$ ipython --no-banner

In [1]: import numpy as np

In [2]: np.set_printoptions(suppress=True, linewidth=120)

In [3]: rd = lambda a: np.round(a, 2) + 0

In [4]: W0 = np.load("w.npy")

In [5]: print(rd(W0))
[[0.18 0.   0.09 0.   0.09 0.05 0.14 0.09 0.09 0.09 0.09 0.09]
 [0.07 0.11 0.11 0.07 0.11 0.07 0.07 0.11 0.07 0.07 0.   0.11]
 [0.05 0.1  0.1  0.1  0.   0.1  0.1  0.05 0.1  0.14 0.1  0.1 ]
 [0.05 0.1  0.05 0.19 0.05 0.05 0.14 0.1  0.1  0.1  0.1  0.  ]
 [0.11 0.04 0.07 0.11 0.07 0.11 0.11 0.11 0.07 0.07 0.04 0.11]
 [0.08 0.08 0.04 0.08 0.12 0.08 0.12 0.   0.12 0.12 0.08 0.12]
 [0.17 0.06 0.06 0.11 0.   0.   0.22 0.06 0.17 0.11 0.06 0.  ]
 [0.12 0.04 0.12 0.08 0.04 0.12 0.08 0.12 0.08 0.04 0.12 0.08]
 [0.   0.09 0.04 0.13 0.13 0.13 0.04 0.13 0.17 0.13 0.   0.  ]
 [0.14 0.14 0.05 0.05 0.05 0.   0.14 0.   0.1  0.19 0.   0.14]
 [0.05 0.1  0.14 0.1  0.   0.1  0.   0.14 0.05 0.1  0.1  0.14]
 [0.14 0.14 0.   0.09 0.09 0.05 0.09 0.09 0.   0.09 0.05 0.18]]

In [6]: np.linalg.determinant(W0)
Traceback (most recent call last):
  Cell In[6], line 1
    np.linalg.determinant(W0)
AttributeError: module 'numpy.linalg' has no attribute 'determinant'


In [7]: print(rd(np.sort(np.abs(np.linalg.eigvals(W0)))))
[0.04 0.05 0.06 0.06 0.08 0.08 0.09 0.17 0.18 0.18 0.23 1.  ]

In [8]: print(rd(np.abs(np.linalg.eigvals(W0)).max()))
1.0

In [9]: print(rd((W0 - W0.T) / 2))
[[ 0.   -0.04  0.02 -0.02 -0.01 -0.02 -0.02 -0.01  0.05 -0.03  0.02 -0.02]
 [ 0.04  0.    0.01 -0.01  0.04  0.    0.01  0.04 -0.01 -0.03 -0.05 -0.01]
 [-0.02 -0.01  0.    0.02 -0.04  0.03  0.02 -0.03  0.03  0.05 -0.02  0.05]
 [ 0.02  0.01 -0.02  0.   -0.03 -0.01  0.02  0.01 -0.02  0.02  0.   -0.05]
 [ 0.01 -0.04  0.04  0.03  0.    0.    0.05  0.03 -0.03  0.01  0.02  0.01]
 [ 0.02  0.   -0.03  0.01  0.    0.    0.06 -0.06 -0.01  0.06 -0.01  0.03]
 [ 0.02 -0.01 -0.02 -0.02 -0.05 -0.06  0.   -0.01  0.06 -0.02  0.03 -0.05]
 [ 0.01 -0.04  0.03 -0.01 -0.03  0.06  0.01  0.   -0.03  0.02 -0.01 -0.01]
 [-0.05  0.01 -0.03  0.02  0.03  0.01 -0.06  0.03  0.    0.02 -0.02  0.  ]
 [ 0.03  0.03 -0.05 -0.02 -0.01 -0.06  0.02 -0.02 -0.02  0.   -0.05  0.03]
 [-0.02  0.05  0.02  0.   -0.02  0.01 -0.03  0.01  0.02  0.05  0.    0.05]
 [ 0.02  0.01 -0.05  0.05 -0.01 -0.03  0.05  0.01  0.   -0.03 -0.05  0.  ]]

In [10]: print(rd(W0 @ W0))
[[0.11 0.07 0.07 0.08 0.06 0.07 0.11 0.08 0.1  0.11 0.06 0.09]
 [0.1  0.08 0.07 0.09 0.07 0.07 0.11 0.08 0.09 0.1  0.06 0.09]
 [0.09 0.09 0.07 0.09 0.06 0.06 0.11 0.07 0.09 0.11 0.05 0.09]
 [0.09 0.08 0.07 0.11 0.05 0.06 0.11 0.09 0.1  0.1  0.06 0.06]
 [0.1  0.08 0.06 0.09 0.06 0.07 0.11 0.08 0.09 0.1  0.06 0.08]
 [0.1  0.09 0.06 0.09 0.07 0.06 0.11 0.08 0.09 0.11 0.05 0.09]
 [0.1  0.07 0.07 0.09 0.06 0.06 0.12 0.08 0.12 0.11 0.06 0.05]
 [0.09 0.08 0.08 0.09 0.06 0.07 0.1  0.08 0.09 0.1  0.07 0.09]
 [0.08 0.08 0.07 0.1  0.07 0.08 0.1  0.08 0.11 0.11 0.05 0.07]
 [0.12 0.09 0.06 0.08 0.07 0.05 0.12 0.07 0.09 0.12 0.04 0.09]
 [0.09 0.09 0.07 0.09 0.06 0.07 0.09 0.08 0.08 0.1  0.07 0.1 ]
 [0.12 0.08 0.07 0.08 0.07 0.06 0.11 0.08 0.08 0.09 0.06 0.1 ]]

In [11]: print(np.allclose(W0, W0.T))
False

In [12]: W0.inv()
Traceback (most recent call last):
  Cell In[12], line 1
    W0.inv()
AttributeError: 'numpy.ndarray' object has no attribute 'inv'


In [13]: print(rd(np.linalg.matrix_power(W0, 3)))
[[0.1  0.08 0.07 0.09 0.06 0.06 0.11 0.08 0.1  0.11 0.06 0.09]
 [0.1  0.08 0.07 0.09 0.06 0.06 0.11 0.08 0.1  0.11 0.06 0.08]
 [0.1  0.08 0.07 0.09 0.06 0.06 0.11 0.08 0.1  0.11 0.05 0.08]
 [0.1  0.08 0.07 0.09 0.06 0.07 0.11 0.08 0.1  0.11 0.06 0.08]
 [0.1  0.08 0.07 0.09 0.06 0.06 0.11 0.08 0.1  0.11 0.06 0.08]
 [0.1  0.08 0.07 0.09 0.06 0.06 0.11 0.08 0.1  0.11 0.05 0.08]
 [0.1  0.08 0.07 0.09 0.06 0.06 0.11 0.08 0.1  0.11 0.06 0.08]
 [0.1  0.08 0.07 0.09 0.06 0.07 0.11 0.08 0.09 0.11 0.06 0.09]
 [0.1  0.08 0.07 0.09 0.06 0.07 0.11 0.08 0.1  0.11 0.05 0.08]
 [0.11 0.08 0.07 0.09 0.06 0.06 0.11 0.08 0.1  0.11 0.05 0.08]
 [0.1  0.08 0.07 0.09 0.06 0.06 0.11 0.08 0.09 0.11 0.06 0.09]
 [0.11 0.08 0.07 0.09 0.06 0.06 0.11 0.08 0.09 0.1  0.06 0.09]]
